$ python -q
>>> import numpy as np
>>> np.set_printoptions(precision=3, suppress=True, linewidth=100, legacy="1.25")
>>> def tidy(a):
...     return np.round(a, 3) + 0
... 
>>> W0 = np.load("case14.npy")
>>> W0
array([[ 1,  4,  3],
       [ 2,  3,  6],
       [ 5,  3, 15],
       [ 4,  0, 12]])
>>> np.linalg.matrix_rank(W0, rtol=0.1)
2
>>> tidy(np.linalg.norm(W0, 2) / np.linalg.norm(W0))
0.98
>>> np.allclose(W0[:-1].T @ np.linalg.lstsq(W0[:-1].T, W0[-1])[0], W0[-1])
True
>>> tidy(np.trace(np.linalg.pinv(W0) @ W0))
2.0
>>> np.linalg.lstsq(W0[:-1].T, W0[-1])[2]
2
>>> np.abs(np.diag(np.linalg.qr(W0)[1])) > 1e-9
array([ True,  True, False])
>>> np.unique(W0.round(6), axis=0).shape
(4, 3)
>>> tidy(W0 @ np.linalg.pinv(W0) @ W0)
array([[ 1.,  4.,  3.],
       [ 2.,  3.,  6.],
       [ 5.,  3., 15.],
       [ 4.,  0., 12.]])
>>> x0 = np.array([1, 3, 1])
>>> W0 @ np.eye(3)[1]
array([4., 3., 3., 0.])
>>> W0 * x0
array([[ 1, 12,  3],
       [ 2,  9,  6],
       [ 5,  9, 15],
       [ 4,  0, 12]])
>>> np.linalg.norm(W0 @ x0) <= np.linalg.norm(W0, 2) * np.linalg.norm(x0) + 1e-9
True
>>> (W0 * x0).sum(axis=1)
array([16, 17, 29, 16])
>>> (W0 @ x0).argmax()
2
>>> np.sign((W0 @ x0).round(6))
array([1, 1, 1, 1])
>>> np.einsum("ij,j->i", W0, x0)
array([16, 17, 29, 16])
>>> U, sigma, VT = np.linalg.svd(W0)
>>> tidy(sigma)
array([21.776,  4.45 ,  0.   ])
>>> A2 = U[:, :2] @ np.diag(sigma[:2]) @ VT[:2]
>>> tidy(np.linalg.norm(W0 - A2) / np.linalg.norm(W0))
0.0
>>> np.linalg.matrix_rank(W0, rtol=0.05)
2
>>> mat = np.load("a.npy")
>>> mat
array([[-1.232, -1.059, -0.099],
       [-0.583,  1.985,  2.079]])
>>> U, sigma, VT = np.linalg.svd(mat, full_matrices=False)
>>> tidy(U.T @ U)
array([[1., 0.],
       [0., 1.]])
>>> tidy(np.abs(VT[0]))
array([0.089, 0.728, 0.68 ])
>>> U.shape, sigma.shape, VT.shape
((2, 2), (2,), (2, 3))
>>> tidy(np.cumsum(sigma ** 2) / np.sum(sigma ** 2))
array([0.8, 1. ])
>>> tidy(np.sqrt((sigma ** 2).sum())), tidy(np.linalg.norm(mat))
(3.354, 3.354)
>>> tidy(sigma)
array([3. , 1.5])
>>> (sigma > 1e-8).sum()
2
>>> np.allclose(U * sigma @ VT, mat)
True
>>> tidy(VT @ VT.T)
array([[1., 0.],
       [0., 1.]])
